In [1]: import numpy as np

In [2]: np.set_printoptions(precision=4, suppress=True, linewidth=100, floatmode="fixed")

In [3]: feats = np.load("layer12.npy")

In [4]: feats
Out[4]: 
array([[-0.9000, -0.5000,  0.7000],
       [-0.7000, -2.0000, -0.9000],
       [ 0.1000, -1.0000, -1.0000],
       [ 0.5000, -1.2000, -1.0000],
       [-0.3000,  0.8000,  0.9000],
       [-0.7000,  0.5000, -0.7000],
       [ 0.9000, -0.3000,  0.8000],
       [ 0.8000, -0.9000,  0.9000],
       [-0.2000, -0.2000, -1.6000],
       [ 0.2000, -1.5000, -0.7000],
       [-1.4000, -0.4000,  0.1000],
       [ 0.4000,  0.5000,  0.0000],
       [ 0.0000, -0.4000,  0.1000],
       [-0.2000, -0.7000, -0.1000],
       [-1.3000,  0.1000,  0.4000],
       [ 8.0000,  6.0000,  6.0000],
       [ 0.4000,  2.9000,  1.3000],
       [-1.1000,  0.2000, -0.5000],
       [-0.1000, -0.4000,  0.1000],
       [-1.2000,  0.2000,  0.4000]])

In [5]: cen = feats - feats.mean(axis=0)

In [6]: Uu, sv, Vt = np.linalg.svd(cen, full_matrices=False)

In [7]: np.round(cen.mean(axis=0), 4) + 0
Out[7]: array([0.0000, 0.0000, 0.0000])

In [8]: feats[20]
Traceback (most recent call last):
  Cell In[8], line 1
    feats[20]
IndexError: index 20 is out of bounds for axis 0 with size 20


In [9]: round(np.linalg.norm(feats), 4)
Out[9]: np.float64(13.3503)

In [10]: np.count_nonzero(feats)
Out[10]: np.int64(58)

In [11]: np.diff(feats, axis=0)
Out[11]: 
array([[ 0.2000, -1.5000, -1.6000],
       [ 0.8000,  1.0000, -0.1000],
       [ 0.4000, -0.2000,  0.0000],
       [-0.8000,  2.0000,  1.9000],
       [-0.4000, -0.3000, -1.6000],
       [ 1.6000, -0.8000,  1.5000],
       [-0.1000, -0.6000,  0.1000],
       [-1.0000,  0.7000, -2.5000],
       [ 0.4000, -1.3000,  0.9000],
       [-1.6000,  1.1000,  0.8000],
       [ 1.8000,  0.9000, -0.1000],
       [-0.4000, -0.9000,  0.1000],
       [-0.2000, -0.3000, -0.2000],
       [-1.1000,  0.8000,  0.5000],
       [ 9.3000,  5.9000,  5.6000],
       [-7.6000, -3.1000, -4.7000],
       [-1.5000, -2.7000, -1.8000],
       [ 1.0000, -0.6000,  0.6000],
       [-1.1000,  0.6000,  0.3000]])

In [12]: feats - feats[0]
Out[12]: 
array([[ 0.0000,  0.0000,  0.0000],
       [ 0.2000, -1.5000, -1.6000],
       [ 1.0000, -0.5000, -1.7000],
       [ 1.4000, -0.7000, -1.7000],
       [ 0.6000,  1.3000,  0.2000],
       [ 0.2000,  1.0000, -1.4000],
       [ 1.8000,  0.2000,  0.1000],
       [ 1.7000, -0.4000,  0.2000],
       [ 0.7000,  0.3000, -2.3000],
       [ 1.1000, -1.0000, -1.4000],
       [-0.5000,  0.1000, -0.6000],
       [ 1.3000,  1.0000, -0.7000],
       [ 0.9000,  0.1000, -0.6000],
       [ 0.7000, -0.2000, -0.8000],
       [-0.4000,  0.6000, -0.3000],
       [ 8.9000,  6.5000,  5.3000],
       [ 1.3000,  3.4000,  0.6000],
       [-0.2000,  0.7000, -1.2000],
       [ 0.8000,  0.1000, -0.6000],
       [-0.3000,  0.7000, -0.3000]])

In [13]: np.unravel_index(np.abs(feats).argmax(), feats.shape)
Out[13]: (np.int64(15), np.int64(0))

In [14]: np.linalg.matrix_rank(feats)
Out[14]: np.int64(3)

In [15]: feats[:, 3]
Traceback (most recent call last):
  Cell In[15], line 1
    feats[:, 3]
IndexError: index 3 is out of bounds for axis 1 with size 3


In [16]: feats.sum(axis=0)
Out[16]: array([3.2000, 1.7000, 5.2000])

In [17]: feats.mean(axis=0)
Out[17]: array([0.1600, 0.0850, 0.2600])

In [18]: D = np.linalg.norm(feats[:, None] - feats[None], axis=-1)

In [19]: D[17].round(6).argsort(kind="stable")[:4]
Out[19]: array([17,  5, 10, 19])

In [20]: D.mean(axis=1).argmax()
Out[20]: np.int64(15)

In [21]: other = np.array([[0, 1], [-2, -3]])

In [22]: C = np.array([[-2]])

In [23]: data = np.block([[other, np.array([[2], [-2]])], [np.zeros((1, 2)), C]])

In [24]: data
Out[24]: 
array([[ 0.0000,  1.0000,  2.0000],
       [-2.0000, -3.0000, -2.0000],
       [ 0.0000,  0.0000, -2.0000]])

In [25]: O, evecs = np.linalg.qr(data[:, :1])[0], np.linalg.qr(data[:, 1:])[0]

In [26]: sv = np.linalg.svd(O.T @ evecs, compute_uv=False)

In [27]: sv
Out[27]: array([0.9636])

In [28]: f = np.array([1, 0, 1])

In [29]: np.polyval(f, data[2])
Out[29]: array([1.0000, 1.0000, 5.0000])

In [30]: np.array([np.convolve(row, f, "same") for row in data])
Out[30]: 
array([[ 1.0000,  2.0000,  1.0000],
       [-3.0000, -4.0000, -3.0000],
       [ 0.0000, -2.0000,  0.0000]])

In [31]: np.correlate(data[2], data[0], "full")
Out[31]: array([ 0.0000,  0.0000, -4.0000, -2.0000,  0.0000])

In [32]: other = np.array([[4, 0], [2, 5], [4, 0]])

In [33]: np.einsum("ij,ij->i", data, data)
Out[33]: array([ 5.0000, 17.0000,  4.0000])

In [34]: np.einsum("ik,kj->ji", data, other)
Out[34]: 
array([[ 10.0000, -22.0000,  -8.0000],
       [  5.0000, -15.0000,   0.0000]])

In [35]: np.linalg.matrix_rank(np.vstack([data, other.T]))
Out[35]: np.int64(3)

In [36]: other = np.linalg.inv(data)

In [37]: round(np.linalg.cond(data), 4)
Out[37]: np.float64(10.9083)

In [38]: np.allclose(other, data.T)
Out[38]: False

In [39]: (np.abs(other) > 1e-9).astype(int)
Out[39]: 
array([[1, 1, 1],
       [1, 0, 1],
       [0, 0, 1]])

In [40]: np.round(np.linalg.slogdet(data)[0], 4)
Out[40]: np.float64(-1.0)

In [41]: np.allclose(data @ data.T, data.T @ data)
Out[41]: False

In [42]: (data - data.T) / 2
Out[42]: 
array([[ 0.0000,  1.5000,  1.0000],
       [-1.5000,  0.0000, -1.0000],
       [-1.0000,  1.0000,  0.0000]])

In [43]: round(float(np.abs(np.linalg.eigvals(data)).max()), 4)
Out[43]: 2.0

In [44]: (data + data.T) / 2
Out[44]: 
array([[ 0.0000, -0.5000,  1.0000],
       [-0.5000, -3.0000, -1.0000],
       [ 1.0000, -1.0000, -2.0000]])

In [45]: rng = np.random.default_rng(827838)

In [46]: J = rng.normal(size=(23, 3))

In [47]: J = 20 * J / np.linalg.norm(J, axis=1, keepdims=True)

In [48]: J
Out[48]: 
array([[ 19.6155,   3.8918,   0.2901],
       [-19.6347,  -3.6286,  -1.1448],
       [-16.0024,  -9.8816,  -6.8027],
       [-15.3488, -12.0310,   4.4349],
       [-11.3178,  15.4238,   5.8321],
       [ 13.2521,  -3.3302,  14.6046],
       [ -0.5568,  10.8383,  16.7994],
       [ -1.2323, -14.5781, -13.6368],
       [  5.5845,  16.4799,   9.8603],
       [ -8.0477,  18.3019,  -0.5235],
       [ 10.1122,  17.1166,  -2.1830],
       [  5.5253,   7.8735,  17.5351],
       [ -3.8145,  17.1674,  -9.5251],
       [ 14.5749, -13.6501,   1.1162],
       [ -5.0017,   7.7289,  17.7552],
       [  3.8864,  11.3799,  15.9810],
       [ -0.7547, -17.0680, -10.3977],
       [ 10.5183,   0.1788, -17.0098],
       [ -7.9864,  18.0854,   3.0224],
       [  6.0986,  18.4349,   4.7918],
       [-16.1397,  -6.9138,  -9.5766],
       [ -1.5211, -18.4209,   7.6391],
       [  1.3302,   7.1054,  18.6479]])

In [49]: def softmax(z):
    ...:     e = np.exp(z - z.max(axis=-1, keepdims=True))
    ...:     return e / e.sum(axis=-1, keepdims=True)
    ...: 

In [50]: np.round(softmax(J[1] + 5), 4) + 0
Out[50]: array([0.0000, 0.0770, 0.9230])

In [51]: softmax(J).sum(axis=1)
Out[51]: 
array([1.0000, 1.0000, 1.0000, 1.0000, 1.0000, 1.0000, 1.0000, 1.0000, 1.0000, 1.0000, 1.0000,
       1.0000, 1.0000, 1.0000, 1.0000, 1.0000, 1.0000, 1.0000, 1.0000, 1.0000, 1.0000, 1.0000,
       1.0000])

In [52]: np.round(softmax(J[1]), 4) + 0
Out[52]: array([0.0000, 0.0770, 0.9230])

In [53]: att = J @ J.T / np.sqrt(3)

In [54]: softmax(att).round(6).argmax(axis=1)
Out[54]: array([ 0,  1,  2,  3,  4,  5,  6,  7,  8,  9, 10, 11, 12, 13, 14, 15, 16, 17, 18, 19, 20, 21, 22])
